$ python -q
>>> import numpy as np
>>> np.set_printoptions(precision=2, suppress=True, linewidth=200)
>>> rnd = lambda a: np.round(a, 2) + 0
>>> E = np.loadtxt("out6.csv", delimiter=",")
>>> E
array([[-0.9,  0.6, -0.2, -1. , -1.1,  0. , -1. , -0.1,  0. ,  1.9, -0.3, -0.7, -0.5],
       [-0.4,  0.1,  0.4, -0.3, -0.6, -1.9, -0.1, -0.8,  0.9, -1.2, -0.4, -1.1, -1.7],
       [-1.4,  0.4, -0.9, -1.2,  0.2, -1.1,  0.5,  0. , -0.4,  0.8,  1.8,  0.9,  0.1],
       [ 0.8,  2.1,  0.1, -0.5, -1.2, -0.1, -0.5, -1. , -0.2, -0.2,  0.5, -1.1,  2.1],
       [-0.3, -1.5,  0. , -2.2,  0.7,  1.3,  0. , -0.2,  1.4,  0.5,  0.2,  2. , -0.9],
       [ 0.3,  0.9, -0.8, -1. ,  1.2, -0.7, -0.2, -2.1, -0.6, -0.2, -0.1,  1. , -0.6],
       [-0.8,  2.1,  2.1, -1.7,  0.2,  0.3, -0.6,  1.9,  0.5,  0.1, -0.1, -0.1,  1. ],
       [ 4.2, -3.9, -2.4, -2.7, -3. , -0.9, -0.3, -2.7, -2.4,  0. ,  2.7,  0. ,  3.3],
       [ 0.3,  1.9, -2. , -0.6, -1.7, -1.7, -0.5,  1.1,  1.3,  0.3,  0. ,  0.3, -0.2],
       [ 0.2, -2.5,  0.8,  0.2, -1.3,  0.9,  0.9, -0.3, -0.7,  0. ,  0.4, -0.6,  1.7],
       [ 0.9,  0. ,  0.6,  1.5, -0.7, -1.4, -0.2, -1.1, -2. , -0.7, -0.2, -0.1,  1.4],
       [ 1.6,  0.2, -0.2, -0.4, -0.4, -0.8,  0.2,  0.8, -1.4,  0.4, -1.3,  0.1,  0.2],
       [-0.2,  2.2,  0.4, -1. , -0.3,  0.5,  1.3,  1.3,  0.4,  0.1, -1.4,  0.8,  0.5],
       [-0.4,  0.7, -1.1, -0.6,  0.3, -0.7, -0.4,  0.1, -0.9,  0.5, -0.5,  0.9,  0.5]])
>>> rng = np.random.default_rng(71)
>>> lab = rng.permutation(13)
>>> out = E[:, lab] * rng.choice([-1, 1], 13)
>>> print(out)
[[-0.2  0.1 -1.9  0.6 -0.7  0.5 -0.  -0.   1.1 -0.3 -1.   0.9 -1. ]
 [ 0.4  0.8  1.2  0.1 -1.1  1.7 -0.9  1.9  0.6 -0.4 -0.1  0.4 -0.3]
 [-0.9 -0.  -0.8  0.4  0.9 -0.1  0.4  1.1 -0.2  1.8  0.5  1.4 -1.2]
 [ 0.1  1.   0.2  2.1 -1.1 -2.1  0.2  0.1  1.2  0.5 -0.5 -0.8 -0.5]
 [ 0.   0.2 -0.5 -1.5  2.   0.9 -1.4 -1.3 -0.7  0.2  0.   0.3 -2.2]
 [-0.8  2.1  0.2  0.9  1.   0.6  0.6  0.7 -1.2 -0.1 -0.2 -0.3 -1. ]
 [ 2.1 -1.9 -0.1  2.1 -0.1 -1.  -0.5 -0.3 -0.2 -0.1 -0.6  0.8 -1.7]
 [-2.4  2.7 -0.  -3.9  0.  -3.3  2.4  0.9  3.   2.7 -0.3 -4.2 -2.7]
 [-2.  -1.1 -0.3  1.9  0.3  0.2 -1.3  1.7  1.7  0.  -0.5 -0.3 -0.6]
 [ 0.8  0.3 -0.  -2.5 -0.6 -1.7  0.7 -0.9  1.3  0.4  0.9 -0.2  0.2]
 [ 0.6  1.1  0.7  0.  -0.1 -1.4  2.   1.4  0.7 -0.2 -0.2 -0.9  1.5]
 [-0.2 -0.8 -0.4  0.2  0.1 -0.2  1.4  0.8  0.4 -1.3  0.2 -1.6 -0.4]
 [ 0.4 -1.3 -0.1  2.2  0.8 -0.5 -0.4 -0.5  0.3 -1.4  1.3  0.2 -1. ]
 [-1.1 -0.1 -0.5  0.7  0.9 -0.5  0.9  0.7 -0.3 -0.5 -0.4  0.4 -0.6]]
>>> left, _, Vh = np.linalg.svd(E.T @ out)
>>> lab
array([ 2,  7,  9,  1, 11, 12,  8,  5,  4, 10,  6,  0,  3])
